$ python -q
>>> import numpy as np
>>> import numpy.linalg as la
>>> np.set_printoptions(suppress=True, linewidth=160)
>>> rnd = lambda a: np.round(a, 3) + 0
>>> m1 = np.array([[2, 2, -2, 0, -1, 1],
...     [1, -25, -1, -2, -2, 2],
...     [0, 2, -25, -1, 2, 1],
...     [-1, -1, 0, -21, -2, -1],
...     [2, 2, -2, -2, -23, 0],
...     [-1, 1, -2, -1, -2, -24]])
>>> O, vecs = la.qr(m1[:, :1])[0], la.qr(m1[:, 1:])[0]
>>> sigma = la.svd(O.T @ vecs, compute_uv=False)
>>> (sigma > 0.9).sum()
np.int64(0)
>>> vec = np.array([5, 2, 1, 2, 9, 4])
>>> np.sign((m1 @ vec).round(6))
array([ 1, -1, -1, -1, -1, -1])
>>> m1 @ vec
array([   7,  -60,   -1,  -71, -199, -121])
>>> (m1 * vec).sum(axis=1)
array([   7,  -60,   -1,  -71, -199, -121])
>>> vec = np.array([-3, -2, 0, -1, 2, -1])
>>> target = m1 @ vec
>>> target
array([-13,  43,   0,  23, -54,  22])
>>> rnd(la.solve(m1, target))
array([-3., -2.,  0., -1.,  2., -1.])
>>> rnd(la.solve(m1, m1[:, 3]))
array([0., 0., 0., 1., 0., 0.])
>>> A2 = m1 / la.norm(m1, axis=1, keepdims=True)
>>> gram = A2 @ A2.T
>>> (gram - 2 * np.eye(6)).round(6).argmax(axis=1)
array([2, 3, 0, 4, 0, 3])
>>> np.argwhere(np.triu(np.abs(gram) > 0.95, 1))
array([], shape=(0, 2), dtype=int64)
>>> (np.abs(gram) > 0.9).astype(int)
array([[1, 0, 0, 0, 0, 0],
       [0, 1, 0, 0, 0, 0],
       [0, 0, 1, 0, 0, 0],
       [0, 0, 0, 1, 0, 0],
       [0, 0, 0, 0, 1, 0],
       [0, 0, 0, 0, 0, 1]])
>>> rnd(gram[3])
array([-0.038,  0.127,  0.026,  1.   ,  0.17 ,  0.096])
>>> O, R = la.qr(m1)
>>> rnd(np.abs(np.diag(R)))
array([ 3.317, 24.753, 25.102, 20.272, 16.564, 20.016])
>>> rnd(O @ R)
array([[  2.,   2.,  -2.,   0.,  -1.,   1.],
       [  1., -25.,  -1.,  -2.,  -2.,   2.],
       [  0.,   2., -25.,  -1.,   2.,   1.],
       [ -1.,  -1.,   0., -21.,  -2.,  -1.],
       [  2.,   2.,  -2.,  -2., -23.,   0.],
       [ -1.,   1.,  -2.,  -1.,  -2., -24.]])
>>> np.allclose(R.T @ R, m1.T @ m1)
True
>>> rnd(abs(R[0, 0])), rnd(la.norm(m1[:, 0]))
(np.float64(3.317), np.float64(3.317))
>>> O.shape, R.shape
((6, 6), (6, 6))
>>> K = np.array([[2, 1, -2, 0, 1, 0, 2],
...     [1, 2, 0, 1, 2, 1, 2],
...     [-2, 2, -1, -1, 1, -1, 2],
...     [-2, -2, -1, 2, 0, -1, 0],
...     [2, 2, 0, 1, 1, 0, 0],
...     [0, -2, 2, -2, 0, -2, 2],
...     [0, -1, -1, -2, -2, 0, -2],
...     [-2, -1, 0, -2, 2, 0, 1],
...     [-1, 1, -1, 2, 0, -2, 2]])
>>> K[8] = K[6]
>>> K
array([[ 2,  1, -2,  0,  1,  0,  2],
       [ 1,  2,  0,  1,  2,  1,  2],
       [-2,  2, -1, -1,  1, -1,  2],
       [-2, -2, -1,  2,  0, -1,  0],
       [ 2,  2,  0,  1,  1,  0,  0],
       [ 0, -2,  2, -2,  0, -2,  2],
       [ 0, -1, -1, -2, -2,  0, -2],
       [-2, -1,  0, -2,  2,  0,  1],
       [ 0, -1, -1, -2, -2,  0, -2]])
>>> np.diff(K, axis=0)
array([[-1,  1,  2,  1,  1,  1,  0],
       [-3,  0, -1, -2, -1, -2,  0],
       [ 0, -4,  0,  3, -1,  0, -2],
       [ 4,  4,  1, -1,  1,  1,  0],
       [-2, -4,  2, -3, -1, -2,  2],
       [ 0,  1, -3,  0, -2,  2, -4],
       [-2,  0,  1,  0,  4,  0,  3],
       [ 2,  0, -1,  0, -4,  0, -3]])
>>> K.shape
(9, 7)
>>> la.matrix_rank(K)
np.int64(7)
>>> np.abs(K).max()
np.int64(2)
>>> proj = K @ la.solve(K.T @ K, K.T)
>>> rnd(la.eigvalsh(proj))
array([0., 0., 1., 1., 1., 1., 1., 1., 1.])
>>> rnd(np.trace(proj))
np.float64(7.0)
>>> rnd(np.diag(proj))
array([0.918, 0.463, 1.   , 0.9  , 0.963, 0.961, 0.4  , 0.996, 0.4  ])
>>> r0 = np.array([-2, -2, 1, -3, 1, -1, -3, 1, 2, 0, 3, 2, -3, 1])
>>> E = -3 * np.eye(14) + np.outer(r0, r0)
>>> E
array([[ 1.,  4., -2.,  6., -2.,  2.,  6., -2., -4.,  0., -6., -4.,  6., -2.],
       [ 4.,  1., -2.,  6., -2.,  2.,  6., -2., -4.,  0., -6., -4.,  6., -2.],
       [-2., -2., -2., -3.,  1., -1., -3.,  1.,  2.,  0.,  3.,  2., -3.,  1.],
       [ 6.,  6., -3.,  6., -3.,  3.,  9., -3., -6.,  0., -9., -6.,  9., -3.],
       [-2., -2.,  1., -3., -2., -1., -3.,  1.,  2.,  0.,  3.,  2., -3.,  1.],
       [ 2.,  2., -1.,  3., -1., -2.,  3., -1., -2.,  0., -3., -2.,  3., -1.],
       [ 6.,  6., -3.,  9., -3.,  3.,  6., -3., -6.,  0., -9., -6.,  9., -3.],
       [-2., -2.,  1., -3.,  1., -1., -3., -2.,  2.,  0.,  3.,  2., -3.,  1.],
       [-4., -4.,  2., -6.,  2., -2., -6.,  2.,  1.,  0.,  6.,  4., -6.,  2.],
       [ 0.,  0.,  0.,  0.,  0.,  0.,  0.,  0.,  0., -3.,  0.,  0.,  0.,  0.],
       [-6., -6.,  3., -9.,  3., -3., -9.,  3.,  6.,  0.,  6.,  6., -9.,  3.],
       [-4., -4.,  2., -6.,  2., -2., -6.,  2.,  4.,  0.,  6.,  1., -6.,  2.],
       [ 6.,  6., -3.,  9., -3.,  3.,  9., -3., -6.,  0., -9., -6.,  6., -3.],
       [-2., -2.,  1., -3.,  1., -1., -3.,  1.,  2.,  0.,  3.,  2., -3., -2.]])
>>> vec = np.array([1, 2, -4, 6, -2, -3, -1])
>>> a = np.maximum(K @ vec, 0)
>>> K.T @ a
array([ 12,   6, -29,  38,  22, -11,  20])
>>> np.maximum(K @ vec, 0) - np.maximum(-K @ vec, 0)
array([  8,   2,  -1,  13,  10, -20,  -4, -21,  -4])
